% ipython --no-banner

In [1]: import numpy as np

In [2]: from numpy import linalg as LA

In [3]: np.set_printoptions(suppress=True, linewidth=200)

In [4]: m1 = np.diag(np.array([0, 2, 3, 2, 2, 2, 3, 0, 3, 2, 0, 3, 1]))

In [5]: m1
Out[5]: 
array([[0, 0, 0, 0, 0, 0, 0, 0, 0, 0, 0, 0, 0],
       [0, 2, 0, 0, 0, 0, 0, 0, 0, 0, 0, 0, 0],
       [0, 0, 3, 0, 0, 0, 0, 0, 0, 0, 0, 0, 0],
       [0, 0, 0, 2, 0, 0, 0, 0, 0, 0, 0, 0, 0],
       [0, 0, 0, 0, 2, 0, 0, 0, 0, 0, 0, 0, 0],
       [0, 0, 0, 0, 0, 2, 0, 0, 0, 0, 0, 0, 0],
       [0, 0, 0, 0, 0, 0, 3, 0, 0, 0, 0, 0, 0],
       [0, 0, 0, 0, 0, 0, 0, 0, 0, 0, 0, 0, 0],
       [0, 0, 0, 0, 0, 0, 0, 0, 3, 0, 0, 0, 0],
       [0, 0, 0, 0, 0, 0, 0, 0, 0, 2, 0, 0, 0],
       [0, 0, 0, 0, 0, 0, 0, 0, 0, 0, 0, 0, 0],
       [0, 0, 0, 0, 0, 0, 0, 0, 0, 0, 0, 3, 0],
       [0, 0, 0, 0, 0, 0, 0, 0, 0, 0, 0, 0, 1]])

In [6]: rng = np.random.default_rng(26)

In [7]: idx = rng.permutation(13)

In [8]: idx
Out[8]: array([ 7, 12, 10,  8,  2, 11,  5,  0,  3,  6,  1,  9,  4])

In [9]: A2 = m1[idx][:, idx]

In [10]: np.allclose(A2, m1)
Out[10]: False

In [11]: np.round(np.sort(np.abs(LA.eigvals(A2))), 2)
Out[11]: array([0., 0., 0., 1., 2., 2., 2., 2., 2., 3., 3., 3., 3.])

In [12]: w, vecs = LA.eigh(m1)

In [13]: x0 = np.array([2, -5, -2, 1, 3, 5, 3, -3, 3, 5, -4, 3, -4])

In [14]: x0 @ m1 @ x0
Out[14]: np.int64(279)

In [15]: U, sv, VT = LA.svd(m1)

In [16]: sv
Out[16]: array([3., 3., 3., 3., 2., 2., 2., 2., 2., 1., 0., 0., 0.])

In [17]: A2 = U[:, :10] @ np.diag(sv[:10]) @ VT[:10]

In [18]: LA.matrix_rank(A2)
Out[18]: np.int64(10)

In [19]: np.round(LA.norm(m1 - A2) / LA.norm(m1), 2)
Out[19]: np.float64(0.0)

In [20]: np.round(LA.norm(m1 - A2, 2), 2), sv[10]
Out[20]: (np.float64(0.0), np.float64(0.0))

In [21]: r = LA.matrix_rank(m1)

In [22]: r
Out[22]: np.int64(10)

In [23]: ns = LA.svd(m1)[2][r:].T

In [24]: ns.shape
Out[24]: (13, 3)

In [25]: w, vecs = LA.eigh(m1)

In [26]: w
Out[26]: array([0., 0., 0., 1., 2., 2., 2., 2., 2., 3., 3., 3., 3.])

In [27]: J = np.loadtxt("out7.csv", delimiter=",")

In [28]: J
Out[28]: 
array([[0., 1., 0., 0., 1., 1., 0., 1., 0.],
       [1., 0., 0., 0., 0., 0., 1., 0., 0.],
       [0., 0., 0., 0., 0., 1., 0., 1., 0.],
       [0., 0., 0., 0., 0., 0., 1., 1., 1.],
       [1., 0., 0., 0., 0., 0., 1., 0., 1.],
       [1., 0., 1., 0., 0., 0., 1., 0., 0.],
       [0., 1., 0., 1., 1., 1., 0., 0., 0.],
       [1., 0., 1., 1., 0., 0., 0., 0., 1.],
       [0., 0., 0., 1., 1., 0., 0., 1., 0.]])

In [29]: x0 = np.array([-2, -1, 2, -2, -1, 1, -2, 2, 2])

In [30]: y = J @ x0

In [31]: y
Out[31]: array([ 1., -4.,  3.,  2., -2., -2., -3.,  0., -1.])

In [32]: np.round(LA.solve(J, -1 * y), 2)
Out[32]: array([ 2.,  1., -2.,  2.,  1., -1.,  2., -2., -2.])

In [33]: np.round(LA.solve(J, J[:, 1]), 2)
Out[33]: array([0., 1., 0., 0., 0., 0., 0., 0., 0.])

In [34]: np.round(LA.solve(J, y), 2)
Out[34]: array([-2., -1.,  2., -2., -1.,  1., -2.,  2.,  2.])
